$ ipython --no-banner

In [1]: import numpy as np

In [2]: import numpy.linalg as la

In [3]: np.set_printoptions(suppress=True, linewidth=200)

In [4]: def tidy(a):
   ...:     return np.round(a, 2) + 0
   ...: 

In [5]: A = np.cumsum(np.array([[-2, 3, -3],
   ...:     [-1, -3, 3],
   ...:     [-1, -1, -1],
   ...:     [0, -3, -2],
   ...:     [3, 1, -2],
   ...:     [0, -3, 0],
   ...:     [1, -2, 0],
   ...:     [-1, 2, 1],
   ...:     [2, -2, 2],
   ...:     [3, 1, -2],
   ...:     [3, 2, -3],
   ...:     [-2, 1, -2],
   ...:     [-1, 0, 3]]), axis=0)

In [6]: A
Out[6]: 
array([[-2,  3, -3],
       [-3,  0,  0],
       [-4, -1, -1],
       [-4, -4, -3],
       [-1, -3, -5],
       [-1, -6, -5],
       [ 0, -8, -5],
       [-1, -6, -4],
       [ 1, -8, -2],
       [ 4, -7, -4],
       [ 7, -5, -7],
       [ 5, -4, -9],
       [ 4, -4, -6]])

In [7]: Xs = A - A.mean(axis=0)

In [8]: U, sv, Vt = la.svd(Xs, full_matrices=False)

In [9]: np.searchsorted(np.cumsum(sv ** 2) / (sv ** 2).sum(), 0.9) + 1
Out[9]: np.int64(2)

In [10]: tidy(Xs.mean(axis=0))
Out[10]: array([0., 0., 0.])

In [11]: tidy(sv)
Out[11]: array([15.47,  9.34,  4.82])

In [12]: tidy(sv ** 2 / (sv ** 2).sum())
Out[12]: array([0.68, 0.25, 0.07])

In [13]: Xs = A - A.mean(axis=0)

In [14]: evecs = la.svd(Xs)[2][:1]

In [15]: A2 = Xs - Xs @ evecs.T @ evecs

In [16]: tidy(np.diag(evecs.T @ evecs))
Out[16]: array([0.55, 0.25, 0.2 ])

In [17]: tidy(np.cov(Xs @ evecs.T, rowvar=False))
Out[17]: np.float64(19.94)

In [18]: tidy(la.norm(A2) / la.norm(Xs))
Out[18]: np.float64(0.56)

In [19]: tidy(A2.std(axis=0))
Out[19]: array([1.27, 2.24, 1.36])

In [20]: J = np.loadtxt("block2.csv", delimiter=",")

In [21]: J
Out[21]: 
array([[ 1., -2.,  4., -8.],
       [ 1., -1.,  1., -1.],
       [ 1.,  0.,  0.,  0.],
       [ 1.,  1.,  1.,  1.],
       [ 1.,  2.,  4.,  8.]])

In [22]: vec = np.array([-2, -3, 9, 8])

In [23]: J @ (2 * vec)
Out[23]: array([-48.,   4.,  -4.,  24., 184.])

In [24]: J @ np.ones(4)
Out[24]: array([-5.,  0.,  1.,  4., 15.])

In [25]: np.einsum("ij,j->i", J, vec)
Out[25]: array([-24.,   2.,  -2.,  12.,  92.])

In [26]: np.sign((J @ vec).round(6))
Out[26]: array([-1.,  1., -1.,  1.,  1.])

In [27]: (J @ vec).argmax()
Out[27]: np.int64(4)

In [28]: J @ vec
Out[28]: array([-24.,   2.,  -2.,  12.,  92.])

In [29]: J @ np.eye(4)[2]
Out[29]: array([4., 1., 0., 1., 4.])

In [30]: (J * vec).sum(axis=1)
Out[30]: array([-24.,   2.,  -2.,  12.,  92.])

In [31]: vec = np.array([-3, -1, -3, 1])

In [32]: target = J @ vec

In [33]: tidy(la.solve(J.T @ J, J.T @ target))
Out[33]: array([-3., -1., -3.,  1.])

In [34]: tidy(la.pinv(J) @ J)
Out[34]: 
array([[1., 0., 0., 0.],
       [0., 1., 0., 0.],
       [0., 0., 1., 0.],
       [0., 0., 0., 1.]])

In [35]: rng = np.random.default_rng(1166)

In [36]: target = target + 0.3 * rng.normal(size=5)

In [37]: tidy(target)
Out[37]: array([-21.22,  -6.09,  -3.75,  -6.13,  -9.22])

In [38]: beta, *_ = la.lstsq(J, target)

In [39]: beta.round()
Out[39]: array([-3., -1., -3.,  1.])

In [40]: hat = J @ la.solve(J.T @ J, J.T)

In [41]: np.allclose(hat @ hat, hat)
Out[41]: True

In [42]: tidy(la.eigvalsh(hat))
Out[42]: array([0., 1., 1., 1., 1.])

In [43]: tidy((np.eye(5) - hat) @ J)
Out[43]: 
array([[0., 0., 0., 0.],
       [0., 0., 0., 0.],
       [0., 0., 0., 0.],
       [0., 0., 0., 0.],
       [0., 0., 0., 0.]])

In [44]: z = rng.permutation(4)

In [45]: A2 = J[:, z] * rng.choice([-1, 1], 4)

In [46]: A2
Out[46]: 
array([[-4.,  8., -2., -1.],
       [-1.,  1., -1., -1.],
       [-0., -0.,  0., -1.],
       [-1., -1.,  1., -1.],
       [-4., -8.,  2., -1.]])

In [47]: U, _, Vt = la.svd(J.T @ A2)

In [48]: z
Out[48]: array([2, 3, 1, 0])

In [49]: tidy(U @ Vt)
Out[49]: 
array([[ 0.,  0.,  0., -1.],
       [ 0.,  0.,  1.,  0.],
       [-1.,  0.,  0.,  0.],
       [ 0., -1.,  0.,  0.]])

In [50]: E = np.load("a.npy")

In [51]: E
Out[51]: 
array([[ 3.,  2., -4., -4., -4., -4.],
       [ 2.,  0., -2., -2., -2., -2.],
       [-4., -2.,  3.,  4.,  4.,  4.],
       [-4., -2.,  4.,  3.,  4.,  4.],
       [-4., -2.,  4.,  4.,  3.,  4.],
       [-4., -2.,  4.,  4.,  4.,  3.]])

In [52]: vec = np.array([1, -1, -2, 2, 0, 0])

In [53]: h1 = np.maximum(E @ vec, 0)

In [54]: np.maximum(E @ (3 * vec), 0)
Out[54]: array([3., 6., 0., 0., 0., 0.])

In [55]: h1
Out[55]: array([1., 2., 0., 0., 0., 0.])

In [56]: np.maximum(E @ vec, 0) - np.maximum(-E @ vec, 0)
Out[56]: array([ 1.,  2.,  0., -4., -2., -2.])

In [57]: np.flatnonzero(h1 > 1e-9)
Out[57]: array([0, 1])

In [58]: K = np.load("run11.npy")

In [59]: K
Out[59]: 
array([[ 1.38,  1.32,  2.82,  2.75,  5.27],
       [ 5.38,  0.73,  5.56,  3.57,  7.7 ],
       [ 4.87, -2.27, -1.6 ,  4.54,  0.69],
       [ 1.07, -0.17,  2.83,  1.43,  5.12],
       [ 5.85,  3.93,  2.11,  7.8 ,  3.91],
       [ 0.59, -0.26, -1.81,  3.02, -1.11],
       [-4.32, -1.91, -4.87,  0.33, -2.74],
       [-4.15,  3.43,  0.28,  1.95,  3.15],
       [ 2.99,  1.  ,  6.45,  1.78,  8.65],
       [ 6.07, -0.36, -1.75,  6.45, -1.42],
       [ 0.65, -4.23, -1.75,  0.41,  0.39],
       [ 4.36,  5.03,  3.78,  6.77,  5.39],
       [-3.89,  2.46, -2.03,  2.74,  2.03],
       [ 5.34,  2.25,  1.55,  6.57,  3.66],
       [ 3.46, -2.49, -0.33,  2.72,  1.25],
       [-5.44, -5.9 , -5.29, -2.81, -1.54],
       [ 0.1 , -1.72, -2.06,  1.76, -1.39],
       [ 4.63,  4.12,  6.35,  5.06,  8.  ],
       [ 5.33, -3.46,  4.97,  0.39,  4.84],
       [ 4.9 ,  5.5 ,  4.13,  7.14,  4.77],
       [ 5.29,  1.21, -1.47,  7.24,  0.67]])

In [60]: hat = K @ la.solve(K.T @ K, K.T)

In [61]: tidy(hat @ K[:, 1])
Out[61]: array([ 1.32,  0.73, -2.27, -0.17,  3.93, -0.26, -1.91,  3.43,  1.  , -0.36, -4.23,  5.03,  2.46,  2.25, -2.49, -5.9 , -1.72,  4.12, -3.46,  5.5 ,  1.21])

In [62]: tidy(la.eigvalsh(hat))
Out[62]: array([0., 0., 0., 0., 0., 0., 0., 0., 0., 0., 0., 0., 0., 0., 0., 0., 1., 1., 1., 1., 1.])
